% python3 -q
>>> import numpy as np
>>> np.set_printoptions(precision=2, suppress=True, linewidth=140, floatmode="fixed")
>>> tidy = lambda a: np.round(a, 2) + 0
>>> A = np.array([[-2.0, 4.0, 0.0, 0.0, 0.0],
...     [4.0, -3.0, 4.0, 0.0, 0.0],
...     [0.0, 4.0, -1.0, 4.0, 0.0],
...     [0.0, 0.0, 4.0, 2.0, 4.0],
...     [0.0, 0.0, 0.0, 4.0, 1.0]])
>>> tidy(np.linalg.eigvalsh(A).min())
np.float64(-8.39)
>>> Uu, sigma, Vt = np.linalg.svd(A, full_matrices=False)
>>> tidy(Uu.T @ A @ Vt.T)
array([[8.39, 0.00, 0.00, 0.00, 0.00],
       [0.00, 7.16, 0.00, 0.00, 0.00],
       [0.00, 0.00, 4.07, 0.00, 0.00],
       [0.00, 0.00, 0.00, 2.91, 0.00],
       [0.00, 0.00, 0.00, 0.00, 0.60]])
>>> print(tidy(Vt @ Vt.T))
[[1.00 0.00 0.00 0.00 0.00]
 [0.00 1.00 0.00 0.00 0.00]
 [0.00 0.00 1.00 0.00 0.00]
 [0.00 0.00 0.00 1.00 0.00]
 [0.00 0.00 0.00 0.00 1.00]]
>>> tidy(sigma / sigma[0])
array([1.00, 0.85, 0.49, 0.35, 0.07])
>>> tidy(np.abs(Vt[0]))
array([0.44, 0.70, 0.50, 0.23, 0.10])
>>> print(np.abs(Uu[:, 0]).round(6).argmax())
1
>>> tidy(np.cumsum(sigma ** 2) / np.sum(sigma ** 2))
array([0.48, 0.83, 0.94, 1.00, 1.00])
>>> Uu.shape, sigma.shape, Vt.shape
((5, 5), (5,), (5, 5))
>>> tidy(np.sqrt((sigma ** 2).sum())), tidy(np.linalg.norm(A))
(np.float64(12.12), np.float64(12.12))
>>> np.allclose(Uu * sigma @ Vt, A)
True
>>> ev, vecs = np.linalg.eigh(A)
>>> x0 = np.array([1, 1, -3, 3, -2])
>>> tidy(x0 @ A @ x0 / (x0 @ x0)), tidy(ev[0]), tidy(ev[-1])
(np.float64(-5.33), np.float64(-8.39), np.float64(7.16))
>>> tidy(vecs * np.abs(ev) @ vecs.T)
array([[ 3.52, -2.00,  1.76,  0.38, -0.63],
       [-2.00,  5.78, -1.18,  1.50, -0.10],
       [ 1.76, -1.18,  4.93,  0.23,  2.04],
       [ 0.38,  1.50,  0.23,  5.64,  1.34],
       [-0.63, -0.10,  2.04,  1.34,  3.26]])
>>> tidy(np.linalg.eigvalsh(A[1:, 1:]))
array([-7.12, -2.67,  1.70,  7.09])
>>> ev, vecs = np.linalg.eigvalsh(A)
Traceback (most recent call last):
  File "<python-input-20>", line 1, in <module>
    ev, vecs = np.linalg.eigvalsh(A)
    ^^^^^^^^
ValueError: too many values to unpack (expected 2)
>>> ev, vecs = np.linalg.eigh(A)
>>> tidy(np.linalg.eigvalsh(A @ A))
array([ 0.36,  8.45, 16.59, 51.22, 70.37])
>>> tidy(ev)
array([-8.39, -4.07, -0.60,  2.91,  7.16])
>>> tidy(vecs @ np.diag(ev) @ vecs.T)
array([[-2.00,  4.00,  0.00,  0.00,  0.00],
       [ 4.00, -3.00,  4.00,  0.00,  0.00],
       [ 0.00,  4.00, -1.00,  4.00,  0.00],
       [ 0.00,  0.00,  4.00,  2.00,  4.00],
       [ 0.00,  0.00,  0.00,  4.00,  1.00]])
>>> tidy(vecs.T @ vecs)
array([[1.00, 0.00, 0.00, 0.00, 0.00],
       [0.00, 1.00, 0.00, 0.00, 0.00],
       [0.00, 0.00, 1.00, 0.00, 0.00],
       [0.00, 0.00, 0.00, 1.00, 0.00],
       [0.00, 0.00, 0.00, 0.00, 1.00]])
>>> tidy(np.linalg.svd(A, compute_uv=False))
array([8.39, 7.16, 4.07, 2.91, 0.60])
>>> np.abs(vecs[:, -1]).round(6).argmax()
np.int64(3)
>>> tidy(ev.sum()), np.trace(A)
(np.float64(-3.0), np.float64(-3.0))
>>> tidy(np.abs(vecs[:, -1]))
array([0.10, 0.22, 0.46, 0.72, 0.47])
>>> P = np.triu(np.array([[1, 3, 1, 0, -1],
...     [2, 1, 3, 0, -3],
...     [-3, 1, 3, 2, -2],
...     [0, 2, 1, -3, 2],
...     [0, -2, -3, -1, 2]]), 1) + np.eye(5)
>>> Y = P @ A @ np.linalg.inv(P)
>>> tidy(np.poly(Y))
array([   1.00,    3.00,  -69.00, -127.00,  660.00,  428.00])
>>> tidy(np.linalg.det(Y))
np.float64(-428.0)
>>> Y
array([[  10.00,  -31.00,   94.00, -188.00,  480.00],
       [   4.00,   -3.00,    6.00,  -12.00,   28.00],
       [   0.00,    4.00,   -5.00,   10.00,  -12.00],
       [   0.00,    0.00,    4.00,    2.00,   10.00],
       [   0.00,    0.00,    0.00,    4.00,   -7.00]])
>>> P @ A - A @ P
array([[12.00,  1.00,  1.00,  0.00,  9.00],
       [ 0.00,  0.00,  2.00, -8.00,  0.00],
       [ 0.00,  0.00, -4.00, -2.00,  8.00],
       [ 0.00,  0.00,  0.00,  0.00,  6.00],
       [ 0.00,  0.00,  0.00,  0.00, -8.00]])
>>> E = np.load("block7.npy")
>>> tidy(E)
array([[ 0.81, -0.06,  0.06,  0.19,  0.31,  0.19, -0.19, -0.19,  0.31],
       [-0.06,  0.98,  0.02,  0.06,  0.10,  0.06, -0.06, -0.06,  0.10],
       [ 0.06,  0.02,  0.98, -0.06, -0.10, -0.06,  0.06,  0.06, -0.10],
       [ 0.19,  0.06, -0.06,  0.81, -0.31, -0.19,  0.19,  0.19, -0.31],
       [ 0.31,  0.10, -0.10, -0.31,  0.48, -0.31,  0.31,  0.31, -0.52],
       [ 0.19,  0.06, -0.06, -0.19, -0.31,  0.81,  0.19,  0.19, -0.31],
       [-0.19, -0.06,  0.06,  0.19,  0.31,  0.19,  0.81, -0.19,  0.31],
       [-0.19, -0.06,  0.06,  0.19,  0.31,  0.19, -0.19,  0.81,  0.31],
       [ 0.31,  0.10, -0.10, -0.31, -0.52, -0.31,  0.31,  0.31,  0.48]])
>>> x0 = np.array([9, 5, 3, 5, 5, 9, 5, 2, 5])
>>> tidy(np.abs(np.linalg.eigvals(E)))
array([1.00, 1.00, 1.00, 1.00, 1.00, 1.00, 1.00, 1.00, 1.00])
>>> tidy(np.linalg.norm(x0)), tidy(np.linalg.norm(E @ x0))
(np.float64(17.32), np.float64(17.32))
>>> x0 = np.array([2, 0, -1, -1, 3, 3, -2, -2, -2])
>>> y = E @ x0
>>> tidy(y)
array([ 2.99,  0.33, -1.33, -1.99,  1.35,  2.01, -1.01, -1.01, -3.65])
>>> tidy(np.linalg.solve(E, y))
array([ 2.00,  0.00, -1.00, -1.00,  3.00,  3.00, -2.00, -2.00, -2.00])
>>> tidy(np.linalg.solve(E.T, E[3]))
array([0.00, 0.00, 0.00, 1.00, 0.00, 0.00, 0.00, 0.00, 0.00])
>>> tidy(np.linalg.solve(E, 4 * y))
array([ 8.00,  0.00, -4.00, -4.00, 12.00, 12.00, -8.00, -8.00, -8.00])
>>> tidy(np.linalg.solve(E, y + E[:, 7]))
array([ 2.00,  0.00, -1.00, -1.00,  3.00,  3.00, -2.00, -1.00, -2.00])
>>> rng = np.random.default_rng(50)
>>> arr = (rng.random((6, 6)) < 0.3) + np.eye(6)
>>> arr /= arr.sum(axis=1, keepdims=True)
>>> tidy(arr)
array([[0.50, 0.00, 0.00, 0.00, 0.50, 0.00],
       [0.33, 0.33, 0.00, 0.33, 0.00, 0.00],
       [0.00, 0.33, 0.67, 0.00, 0.00, 0.00],
       [0.33, 0.00, 0.00, 0.33, 0.00, 0.33],
       [0.33, 0.33, 0.00, 0.00, 0.33, 0.00],
       [0.00, 0.33, 0.00, 0.00, 0.00, 0.67]])
>>> r = np.linalg.matrix_rank(arr)
>>> r
np.int64(5)
>>> ns = np.linalg.svd(arr)[2][r:].T
>>> print(tidy(arr @ ns))
[[0.00]
 [0.00]
 [0.00]
 [0.00]
 [0.00]
 [0.00]]
>>> print([int(np.linalg.matrix_rank(arr[:, :j + 1])) for j in range(6)])
[1, 2, 3, 4, 4, 5]
>>> [int(np.linalg.matrix_rank(np.delete(arr, i, axis=0))) for i in range(6)]
[5, 5, 4, 5, 5, 5]
>>> tidy(ns[:, 0] / ns[np.abs(ns[:, 0]).round(6).argmax(), 0])
array([ 1.00,  0.00,  0.00, -1.00, -1.00,  0.00])
>>> np.allclose(arr @ ns, 0)
True
>>> [int(np.linalg.matrix_rank(arr[:i])) for i in range(1, len(arr) + 1)]
[1, 2, 3, 4, 5, 5]
>>> arr @ np.ones(6)
array([1.00, 1.00, 1.00, 1.00, 1.00, 1.00])
>>> print(arr.sum(axis=1))
[1.00 1.00 1.00 1.00 1.00 1.00]
>>> tidy(np.linalg.matrix_power(arr, 2))
array([[0.42, 0.17, 0.00, 0.00, 0.42, 0.00],
       [0.39, 0.11, 0.00, 0.22, 0.17, 0.11],
       [0.11, 0.33, 0.44, 0.11, 0.00, 0.00],
       [0.28, 0.11, 0.00, 0.11, 0.17, 0.33],
       [0.39, 0.22, 0.00, 0.11, 0.28, 0.00],
       [0.11, 0.33, 0.00, 0.11, 0.00, 0.44]])
>>> tidy(np.linalg.matrix_power(arr, 100))
array([[0.36, 0.18, 0.00, 0.09, 0.27, 0.09],
       [0.36, 0.18, 0.00, 0.09, 0.27, 0.09],
       [0.36, 0.18, 0.00, 0.09, 0.27, 0.09],
       [0.36, 0.18, 0.00, 0.09, 0.27, 0.09],
       [0.36, 0.18, 0.00, 0.09, 0.27, 0.09],
       [0.36, 0.18, 0.00, 0.09, 0.27, 0.09]])
>>> p = np.eye(6)[4]
>>> for _ in range(7):
...     p = p @ arr
...     print(p.round(2))
... 
[0.33 0.33 0.00 0.00 0.33 0.00]
[0.39 0.22 0.00 0.11 0.28 0.00]
[0.40 0.17 0.00 0.11 0.29 0.04]
[0.39 0.16 0.00 0.09 0.29 0.06]
[0.38 0.17 0.00 0.09 0.29 0.07]
[0.37 0.18 0.00 0.09 0.29 0.08]
[0.37 0.18 0.00 0.09 0.28 0.08]
